$ python -q
>>> import numpy as np
>>> np.set_printoptions(precision=1, suppress=True, linewidth=200)
>>> K = np.load("arr.npy")
>>> print(K)
[[-1.2  0.1  0.2 -1. ]
 [-0.5  0.5 -0.5 -1. ]
 [ 2.3 -1.6  1.2  3.6]
 [-1.1 -1.6  2.2  1. ]
 [-1.6 -0.8  1.4 -0.3]
 [ 0.1  0.5 -0.6 -0.5]]
>>> t = np.radians(72)
>>> r_ = np.eye(4)
>>> r_[1, 1] = r_[3, 3] = np.cos(t)
>>> r_[1, 3], r_[3, 1] = -np.sin(t), np.sin(t)
>>> print(r_)
[[ 1.   0.   0.   0. ]
 [ 0.   0.3  0.  -1. ]
 [ 0.   0.   1.   0. ]
 [ 0.   1.   0.   0.3]]
>>> B = K @ r_.T
>>> print(np.abs(B - K).max(axis=0))
[0.  2.3 0.  4.1]
>>> print(np.allclose(K @ K.T, B @ B.T))
True
>>> print(np.round(np.linalg.svd(K, compute_uv=False), 1) + 0, np.round(np.linalg.svd(B, compute_uv=False), 1) + 0)
[5.3 3.7 0.  0. ] [5.3 3.7 0.  0. ]
>>> print(np.abs(np.diag(np.linalg.qr(K)[1])) > 1e-9)
[ True  True False False]
>>> print(np.allclose(K[:-1].T @ np.linalg.lstsq(K[:-1].T, K[-1])[0], K[-1]))
True
>>> print(np.linalg.lstsq(K[:-1].T, K[-1])[2])
2
>>> U, sv, Vt = np.linalg.svd(K)
>>> print(np.argmax(sv[:-1] / (sv[1:] + 1e-6)) + 1)
2
>>> print(sv.round(1) + 0)
[5.3 3.7 0.  0. ]
>>> B = U[:, :2] @ np.diag(sv[:2]) @ Vt[:2]
>>> print(np.round(np.linalg.norm(K - B, 2), 1), np.round(sv[2], 1))
0.0 0.0
>>> print(round(np.abs(K - B).max(), 1))
0.0
>>> J = np.load("dump.npy")
>>> print(J)
[[ -2.   -1.9  -7.9  -3.3  -5.    1.2]
 [  5.5   6.6  -3.4  -0.4   1.1  -2. ]
 [  2.3   2.7   6.3   2.6   5.   -8.8]
 [ -1.8   7.5  -6.2   0.9  -1.4  -0.7]
 [ -4.4  -1.1   4.6  -4.1  -1.6   1.1]
 [ -4.7   5.6  -0.3   6.7  -1.5  -0.3]
 [  1.7  -2.6   1.1   1.2  -3.    6.2]
 [  3.2   0.1  -4.4  -0.4  -4.6  -5.6]
 [ -0.1   0.5 -10.2   0.4  -1.1   3.4]
 [ -1.7   1.   -1.5   2.3  -3.3   0.5]
 [ -2.6  -5.8   3.6   1.9   6.    0.8]
 [ -1.4   0.   10.3  -0.5   1.4   2.1]
 [ -5.2   2.5   2.    4.1  -0.1  -5.1]
 [ -3.   -4.3  -4.6  -1.3   3.5   2.2]
 [ -3.3   5.8   3.4   1.   -3.7  -0.7]
 [  5.4   1.2  -6.2  -1.7  -6.1   3. ]
 [ -3.9   5.4  -3.7   1.8  -0.2   1.7]]
>>> vec = np.array([1, 2, -4, 1, 1, 2])
>>> rhs = J @ vec
>>> print(np.round(np.linalg.pinv(J) @ J, 1) + 0)
[[1. 0. 0. 0. 0. 0.]
 [0. 1. 0. 0. 0. 0.]
 [0. 0. 1. 0. 0. 0.]
 [0. 0. 0. 1. 0. 0.]
 [0. 0. 0. 0. 1. 0.]
 [0. 0. 0. 0. 0. 1.]]
>>> rng = np.random.default_rng(50887)
>>> rhs = rhs + 0.1 * rng.normal(size=17)
>>> print(rhs)
[ 20.   29.  -27.5  36.1 -28.5  12.3   2.6   4.8  47.7   6.3 -19.  -37.5 -14.4  13.6  -9.5  30.8  26.8]
>>> b, *_ = np.linalg.lstsq(J, rhs)
>>> print(b)
[ 1.  2. -4.  1.  1.  2.]
>>> print(b.round())
[ 1.  2. -4.  1.  1.  2.]
>>> print(np.round(J.T @ (rhs - J @ b), 1) + 0)
[0. 0. 0. 0. 0. 0.]
